$ ipython --no-banner

In [1]: import numpy as np

In [2]: np.set_printoptions(precision=2, suppress=True, linewidth=200, floatmode="fixed")

In [3]: J = np.loadtxt("out10.csv", delimiter=",")

In [4]: J
Out[4]: 
array([[1.00, 0.00, 2.00, 2.00, 2.00],
       [2.00, 1.00, 0.00, 2.00, 2.00],
       [2.00, 2.00, 1.00, 0.00, 2.00],
       [2.00, 2.00, 2.00, 1.00, 0.00],
       [0.00, 2.00, 2.00, 2.00, 1.00]])

In [5]: x = np.array([7, 5, -6, 1, 4])

In [6]: rhs = J @ x

In [7]: rhs
Out[7]: array([ 5.00, 29.00, 26.00, 13.00,  4.00])

In [8]: np.linalg.solve(J, rhs)
Out[8]: array([ 7.00,  5.00, -6.00,  1.00,  4.00])

In [9]: np.linalg.solve(J, rhs + J[:, 3])
Out[9]: array([ 7.00,  5.00, -6.00,  2.00,  4.00])

In [10]: np.linalg.solve(J, J[:, 4])
Out[10]: array([ 0.00,  0.00,  0.00, -0.00,  1.00])

In [11]: np.linalg.solve(J, 4 * rhs)
Out[11]: array([ 28.00,  20.00, -24.00,   4.00,  16.00])

In [12]: rng = np.random.default_rng(20)

In [13]: z = rng.permutation(5)

In [14]: out = J[:, z] * rng.choice([-1, 1], 5)

In [15]: out
Out[15]: 
array([[ 1.00, -0.00, -2.00,  2.00, -2.00],
       [ 2.00, -1.00, -2.00,  2.00, -0.00],
       [ 2.00, -2.00, -2.00,  0.00, -1.00],
       [ 2.00, -2.00, -0.00,  1.00, -2.00],
       [ 0.00, -2.00, -1.00,  2.00, -2.00]])

In [16]: U, _, vt = np.linalg.svd(J.T @ out)

In [17]: np.round(U @ vt, 2) + 0
Out[17]: 
array([[ 1.00,  0.00,  0.00,  0.00,  0.00],
       [ 0.00, -1.00,  0.00,  0.00,  0.00],
       [ 0.00,  0.00,  0.00,  0.00, -1.00],
       [ 0.00,  0.00,  0.00,  1.00,  0.00],
       [ 0.00,  0.00, -1.00,  0.00,  0.00]])

In [18]: E = np.load("m.npy")

In [19]: E
Out[19]: 
array([[ 0,  2,  1,  0, -1],
       [ 1,  0,  0,  0,  0],
       [ 2,  1,  2,  0, -2],
       [ 2,  0,  2,  1, -2]])

In [20]: out = E / np.linalg.norm(E, axis=1, keepdims=True)

In [21]: G = out @ out.T

In [22]: (G - 2 * np.eye(4)).round(6).argmax(axis=1)
Out[22]: array([2, 2, 3, 2])

In [23]: G
Out[23]: 
array([[1.00, 0.00, 0.68, 0.45],
       [0.00, 1.00, 0.55, 0.55],
       [0.68, 0.55, 1.00, 0.92],
       [0.45, 0.55, 0.92, 1.00]])

In [24]: np.linalg.norm(out, axis=1)
Out[24]: array([1.00, 1.00, 1.00, 1.00])

In [25]: np.argwhere(np.triu(np.abs(G) > 0.95, 1))
Out[25]: array([], shape=(0, 2), dtype=int64)

In [26]: G[1]
Out[26]: array([0.00, 1.00, 0.55, 0.55])

In [27]: W1 = np.array([[1, 1, 0], [2, 3, 0], [0, 2, 0], [2, 3, 1], [2, 1, 1]])

In [28]: beta = np.array([-3, 1, 1])

In [29]: hid = np.maximum(E @ W1 + beta, 0)

In [30]: (hid > 0).astype(int)
Out[30]: 
array([[0, 1, 0],
       [0, 1, 1],
       [0, 1, 0],
       [0, 1, 0]])

In [31]: hid
Out[31]: 
array([[0, 8, 0],
       [0, 2, 1],
       [0, 8, 0],
       [0, 8, 0]])

In [32]: W2 = np.array([[2, -1, 3], [3, -1, -2], [1, -3, 3]])

In [33]: hid @ W2
Out[33]: 
array([[ 24,  -8, -16],
       [  7,  -5,  -1],
       [ 24,  -8, -16],
       [ 24,  -8, -16]])

In [34]: np.allclose(hid[:-1].T @ np.linalg.lstsq(hid[:-1].T, hid[-1])[0], hid[-1])
Out[34]: True

In [35]: np.linalg.lstsq(hid[:-1].T, hid[-1])[2]
Out[35]: np.int32(2)

In [36]: np.round(hid @ np.linalg.pinv(hid) @ hid, 2) + 0
Out[36]: 
array([[0.00, 8.00, 0.00],
       [0.00, 2.00, 1.00],
       [0.00, 8.00, 0.00],
       [0.00, 8.00, 0.00]])

In [37]: np.unique(hid.round(6), axis=0).shape
Out[37]: (2, 3)

In [38]: out = np.array([[0, 0, -3, -2, 2],
    ...:     [2, -3, -3, -1, -1],
    ...:     [2, 3, 2, -3, -3],
    ...:     [0, -3, 1, -3, -1],
    ...:     [0, -2, -1, 1, 3]])

In [39]: arr = out - out.T

In [40]: arr
Out[40]: 
array([[ 0, -2, -5, -2,  2],
       [ 2,  0, -6,  2,  1],
       [ 5,  6,  0, -4, -2],
       [ 2, -2,  4,  0, -2],
       [-2, -1,  2,  2,  0]])

In [41]: [round(float(x), 2) for x in np.linalg.svd(arr, compute_uv=False)[:3]]
Out[41]: [9.43, 9.43, 3.61]

In [42]: np.argsort(-np.linalg.norm(arr, axis=0).round(6), kind="stable")[:3]
Out[42]: array([2, 1, 0])

In [43]: np.linalg.cond(arr) > 100
Out[43]: np.True_

In [44]: np.linalg.matrix_rank(arr, rtol=0.1)
Out[44]: np.int64(4)

In [45]: K = np.array([[0.6, 1.2, -1.1, -0.4],
    ...:     [1.5, 0.0, -1.0, -0.7],
    ...:     [-0.2, 0.7, 1.7, 0.6],
    ...:     [1.2, 0.6, 0.5, -0.5],
    ...:     [1.1, 1.6, -0.5, -0.2],
    ...:     [0.7, 1.4, -0.3, -0.4],
    ...:     [-1.1, 0.9, -0.5, -1.3],
    ...:     [-0.4, 1.3, 0.0, 0.7],
    ...:     [1.2, -1.7, 1.2, 1.1],
    ...:     [-1.5, -0.9, 0.2, -0.2],
    ...:     [-0.6, -0.5, 0.2, 0.3]])

In [46]: K[9] *= 3

In [47]: K
Out[47]: 
array([[ 0.60,  1.20, -1.10, -0.40],
       [ 1.50,  0.00, -1.00, -0.70],
       [-0.20,  0.70,  1.70,  0.60],
       [ 1.20,  0.60,  0.50, -0.50],
       [ 1.10,  1.60, -0.50, -0.20],
       [ 0.70,  1.40, -0.30, -0.40],
       [-1.10,  0.90, -0.50, -1.30],
       [-0.40,  1.30,  0.00,  0.70],
       [ 1.20, -1.70,  1.20,  1.10],
       [-4.50, -2.70,  0.60, -0.60],
       [-0.60, -0.50,  0.20,  0.30]])

In [48]: dist = np.linalg.norm(K[:, None] - K[None], axis=-1)

In [49]: np.linalg.matrix_rank(dist ** 2)
Out[49]: np.int64(6)

In [50]: dist.shape
Out[50]: (11, 11)

In [51]: np.flatnonzero(dist[10] < dist.mean() / 2)
Out[51]: array([10])

In [52]: dist[:5, :5]
Out[52]: 
array([[0.00, 1.53, 3.12, 1.81, 0.90],
       [1.53, 0.00, 3.52, 1.66, 1.79],
       [3.12, 3.52, 0.00, 2.15, 2.82],
       [1.81, 1.66, 2.15, 0.00, 1.45],
       [0.90, 1.79, 2.82, 1.45, 0.00]])

In [53]: np.unravel_index(dist.round(6).argmax(), dist.shape)
Out[53]: (np.int64(4), np.int64(9))

In [54]: (dist + 1e9 * np.eye(11)).round(6).argmin(axis=1)
Out[54]: array([ 5,  0,  7,  5,  5,  4,  0,  5, 10, 10,  7])

In [55]: np.linalg.norm(K, axis=1)
Out[55]: array([1.78, 1.93, 1.94, 1.52, 2.01, 1.64, 1.99, 1.53, 2.64, 5.32, 0.86])

In [56]: dist.mean(axis=1).argmax()
Out[56]: np.int64(9)
